$ python -q
>>> import numpy as np
>>> np.set_printoptions(precision=2, suppress=True, linewidth=160, sign=" ")
>>> tidy = lambda a: np.round(a, 2) + 0
>>> out = np.array([[2],
...     [2],
...     [-1],
...     [2],
...     [-3],
...     [2],
...     [3],
...     [1],
...     [-1],
...     [0],
...     [0],
...     [0],
...     [0],
...     [-2]])
>>> cent = np.array([[2, 0, 2, 6, 0, 6, 5, 4, 9, 2, 4]])
>>> rng = np.random.default_rng(296264)
>>> A = out @ cent + 0.3 * rng.normal(size=(14, 11))
>>> tidy(A)
array([[  4.24,  -0.07,   4.23,  12.25,  -0.07,  11.95,   9.91,   8.51,  17.88,   3.72,   7.73],
       [  3.77,   0.37,   4.45,  12.07,   0.67,  12.64,   9.83,   7.96,  18.28,   4.4 ,   7.77],
       [ -2.56,   0.33,  -1.73,  -6.02,  -0.09,  -6.06,  -5.37,  -3.86,  -8.85,  -1.47,  -4.01],
       [  4.32,  -0.01,   3.98,  12.32,   0.09,  12.29,  10.03,   8.31,  17.93,   4.43,   7.71],
       [ -6.58,  -0.37,  -5.5 , -18.04,   0.59, -17.63, -14.82, -11.74, -26.89,  -6.08, -11.41],
       [  4.07,   0.1 ,   3.78,  12.4 ,   0.11,  11.74,  10.44,   7.91,  17.78,   3.98,   7.38],
       [  5.98,  -0.24,   6.04,  17.75,   0.07,  18.12,  15.43,  12.02,  26.86,   6.32,  12.03],
       [  2.36,   0.73,   1.68,   5.49,   0.26,   5.99,   5.51,   3.76,   8.8 ,   2.15,   4.38],
       [ -1.6 ,   0.01,  -2.28,  -6.01,   0.63,  -6.07,  -4.92,  -4.24,  -8.83,  -2.56,  -3.77],
       [ -0.02,  -0.44,  -0.02,   0.44,  -0.09,  -0.21,  -0.12,   0.18,  -0.01,   0.3 ,  -0.08],
       [  0.31,  -0.34,   0.18,   0.05,  -0.43,  -0.04,   0.31,  -0.13,   0.09,   0.27,   0.43],
       [ -0.14,  -0.26,   0.26,   0.51,  -0.6 ,  -0.22,  -0.15,   0.39,  -0.22,  -0.15,  -0.38],
       [ -0.21,  -0.18,  -0.31,  -0.02,   0.02,  -0.15,  -0.15,  -0.11,   0.1 ,   0.24,  -0.1 ],
       [ -4.38,  -0.2 ,  -4.12, -12.22,   0.16, -11.73, -10.2 ,  -7.89, -17.95,  -4.32,  -7.91]])
>>> vec = np.array([2, -1, 1, 3, 3, -3, -1, -1, 3, -3, 1])
>>> tidy(A @ np.eye(11)[0])
array([ 4.24,  3.77, -2.56,  4.32, -6.58,  4.07,  5.98,  2.36, -1.6 , -0.02,  0.31, -0.14, -0.21, -4.38])
>>> np.sign((A @ vec).round(6))
array([ 1.,  1., -1.,  1., -1.,  1.,  1.,  1., -1.,  1., -1., -1., -1., -1.])
>>> tidy((A * vec).sum(axis=1))
array([ 45.26,  43.56, -24.28,  42.89, -65.02,  44.56,  63.56,  20.02, -16.84,   1.  ,  -0.14,  -0.2 ,  -0.35, -44.4 ])
>>> tidy(A @ vec)
array([ 45.26,  43.56, -24.28,  42.89, -65.02,  44.56,  63.56,  20.02, -16.84,   1.  ,  -0.14,  -0.2 ,  -0.35, -44.4 ])
>>> t3 = np.stack([A, -1 * A, A[::-1]])
>>> np.linalg.matrix_rank(t3.reshape(3, -1))
np.int64(2)
>>> (t3 @ A.T).shape
(3, 14, 14)
>>> left, s, vt = np.linalg.svd(A)
>>> np.argmax(s[:-1] / (s[1:] + 1e-6)) + 1
np.int64(1)
>>> tidy(s)
array([ 95.43,   1.88,   1.61,   1.24,   1.09,   0.85,   0.72,   0.6 ,   0.53,   0.4 ,   0.09])
>>> out = left[:, :1] @ np.diag(s[:1]) @ vt[:1]
>>> np.linalg.matrix_rank(out)
np.int64(1)
>>> tidy(np.abs(A - out).max())
np.float64(0.69)
>>> tidy(np.linalg.norm(A - out) / np.linalg.norm(A))
np.float64(0.03)
>>> np.linalg.matrix_rank(A, rtol=0.05)
np.int64(1)
>>> np.linalg.matrix_rank(A, rtol=0.1)
np.int64(1)
>>> np.linalg.cond(A) > 100
np.True_
>>> out = np.array([[-9, 0, 3, -3, 6, -5, -3, 5, 1, 7, -9, -2],
...     [-7, 4, 6, -3, -8, 7, -2, -4, 4, 4, 0, -7]])
>>> arr = out.T @ out
>>> arr
array([[130, -28, -69,  48,   2,  -4,  41, -17, -37, -91,  81,  67],
       [-28,  16,  24, -12, -32,  28,  -8, -16,  16,  16,   0, -28],
       [-69,  24,  45, -27, -30,  27, -21,  -9,  27,  45, -27, -48],
       [ 48, -12, -27,  18,   6,  -6,  15,  -3, -15, -33,  27,  27],
       [  2, -32, -30,   6, 100, -86,  -2,  62, -26,  10, -54,  44],
       [ -4,  28,  27,  -6, -86,  74,   1, -53,  23,  -7,  45, -39],
       [ 41,  -8, -21,  15,  -2,   1,  13,  -7, -11, -29,  27,  20],
       [-17, -16,  -9,  -3,  62, -53,  -7,  41, -11,  19, -45,  18],
       [-37,  16,  27, -15, -26,  23, -11, -11,  17,  23,  -9, -30],
       [-91,  16,  45, -33,  10,  -7, -29,  19,  23,  65, -63, -42],
       [ 81,   0, -27,  27, -54,  45,  27, -45,  -9, -63,  81,  18],
       [ 67, -28, -48,  27,  44, -39,  20,  18, -30, -42,  18,  53]])
>>> vals, evecs = np.linalg.eigh(arr)
>>> vec = np.array([-1, 1, 0, 2, -2, -1, 2, -1, 0, 0, -2, 1])
>>> vec @ arr @ vec
np.int64(50)
>>> (np.sign(evecs[:, -1].round(6)) == np.sign(evecs[0, -1].round(6))).astype(int)
array([ 1,  0,  0,  1,  1,  0,  1,  0,  0,  0,  1,  1])
>>> np.allclose(arr[:-1].T @ np.linalg.lstsq(arr[:-1].T, arr[-1])[0], arr[-1])
True
>>> np.abs(np.diag(np.linalg.qr(arr)[1])) > 1e-9
array([ True,  True, False, False, False, False, False, False, False, False, False, False])
>>> rk = np.linalg.matrix_rank(arr)
>>> rk
np.int64(2)
>>> N = np.linalg.svd(arr)[2][rk:].T
>>> N.shape
(12, 10)
>>> [int(np.linalg.matrix_rank(np.delete(arr, i, axis=0))) for i in range(12)]
[2, 2, 2, 2, 2, 2, 2, 2, 2, 2, 2, 2]
>>> np.allclose(arr @ N, 0)
True
>>> [int(np.linalg.matrix_rank(arr[:i])) for i in range(1, len(arr) + 1)]
[1, 2, 2, 2, 2, 2, 2, 2, 2, 2, 2, 2]
>>> arr[1] @ arr[5]
np.int64(8292)
>>> tidy(np.linalg.norm(arr) ** 2 / np.linalg.norm(arr, 2) ** 2)
np.float64(1.62)
>>> tidy(np.linalg.norm(arr[1] - arr[5]))
np.float64(99.85)
>>> tidy(np.linalg.norm(arr, 1)), tidy(np.linalg.norm(arr, np.inf))
(np.float64(615.0), np.float64(615.0))
>>> np.linalg.norm(arr, axis=1).argmax()
np.int64(0)
>>> left, s, vt = np.linalg.svd(arr)
>>> tidy(s)
array([ 365.58,  287.42,    0.  ,    0.  ,    0.  ,    0.  ,    0.  ,    0.  ,    0.  ,    0.  ,    0.  ,    0.  ])
>>> out = left[:, :2] @ np.diag(s[:2]) @ vt[:2]
>>> tidy(out)
array([[130., -28., -69.,  48.,   2.,  -4.,  41., -17., -37., -91.,  81.,  67.],
       [-28.,  16.,  24., -12., -32.,  28.,  -8., -16.,  16.,  16.,   0., -28.],
       [-69.,  24.,  45., -27., -30.,  27., -21.,  -9.,  27.,  45., -27., -48.],
       [ 48., -12., -27.,  18.,   6.,  -6.,  15.,  -3., -15., -33.,  27.,  27.],
       [  2., -32., -30.,   6., 100., -86.,  -2.,  62., -26.,  10., -54.,  44.],
       [ -4.,  28.,  27.,  -6., -86.,  74.,   1., -53.,  23.,  -7.,  45., -39.],
       [ 41.,  -8., -21.,  15.,  -2.,   1.,  13.,  -7., -11., -29.,  27.,  20.],
       [-17., -16.,  -9.,  -3.,  62., -53.,  -7.,  41., -11.,  19., -45.,  18.],
       [-37.,  16.,  27., -15., -26.,  23., -11., -11.,  17.,  23.,  -9., -30.],
       [-91.,  16.,  45., -33.,  10.,  -7., -29.,  19.,  23.,  65., -63., -42.],
       [ 81.,   0., -27.,  27., -54.,  45.,  27., -45.,  -9., -63.,  81.,  18.],
       [ 67., -28., -48.,  27.,  44., -39.,  20.,  18., -30., -42.,  18.,  53.]])
>>> np.linalg.matrix_rank(out)
np.int64(2)
>>> tidy(np.linalg.norm(arr - out) / np.linalg.norm(arr))
np.float64(0.0)
>>> W0 = np.loadtxt("mat.csv", delimiter=",")
>>> tidy(W0)
array([[ 1.74,  1.1 ,  1.1 , -1.13,  1.52],
       [ 2.02,  0.91,  0.86,  0.08,  1.83],
       [ 0.47, -0.52, -0.63,  2.79,  0.57],
       [-1.1 , -1.07, -1.12,  2.14, -0.89],
       [ 1.42,  0.06, -0.05,  2.24,  1.41],
       [ 0.93,  1.04,  1.1 , -2.31,  0.72],
       [ 1.24,  1.09,  1.14, -1.99,  1.02],
       [ 1.87,  1.06,  1.04, -0.75,  1.66],
       [ 1.7 ,  0.31,  0.21,  1.81,  1.64],
       [ 0.52,  0.92,  1.  , -2.6 ,  0.33],
       [ 2.02,  0.8 ,  0.73,  0.51,  1.86],
       [ 0.78,  1.  ,  1.07, -2.43,  0.58],
       [ 1.5 ,  1.11,  1.14, -1.61,  1.28],
       [-1.4 , -0.05,  0.06, -2.26, -1.39],
       [ 1.93,  1.02,  1.  , -0.5 ,  1.73],
       [-1.27, -1.1 , -1.14,  1.95, -1.05],
       [-0.57, -0.94, -1.02,  2.57, -0.38],
       [-1.07, -1.07, -1.12,  2.18, -0.86],
       [-1.73, -1.1 , -1.1 ,  1.15, -1.51],
       [-0.09, -0.77, -0.86,  2.77,  0.07],
       [-1.72, -1.1 , -1.1 ,  1.16, -1.5 ],
       [-0.96,  0.25,  0.36, -2.62, -1.01],
       [-2.02, -0.87, -0.82, -0.22, -1.85],
       [-1.53, -0.16, -0.05, -2.09, -1.5 ],
       [-2.01, -0.92, -0.87, -0.04, -1.83],
       [ 1.89,  0.52,  0.43,  1.34,  1.79],
       [-1.85, -1.06, -1.05,  0.8 , -1.64],
       [-1.56, -0.18, -0.08, -2.04, -1.53]])
>>> lab = W0[:, 3] > np.median(W0[:, 3])
>>> u = W0[lab].mean(axis=0) - W0[~lab].mean(axis=0)
>>> np.argsort(-np.abs(u).round(6), kind="stable")
array([ 3,  2,  1,  4,  0])
>>> ((W0 - W0.mean(axis=0)) @ u > 0).astype(int)
array([ 0,  0,  1,  1,  1,  0,  0,  0,  1,  0,  1,  0,  0,  0,  0,  1,  1,  1,  1,  1,  1,  0,  1,  0,  1,  1,  1,  0])
>>> tidy(u)
array([-0.06, -0.9 , -1.01,  3.29,  0.12])
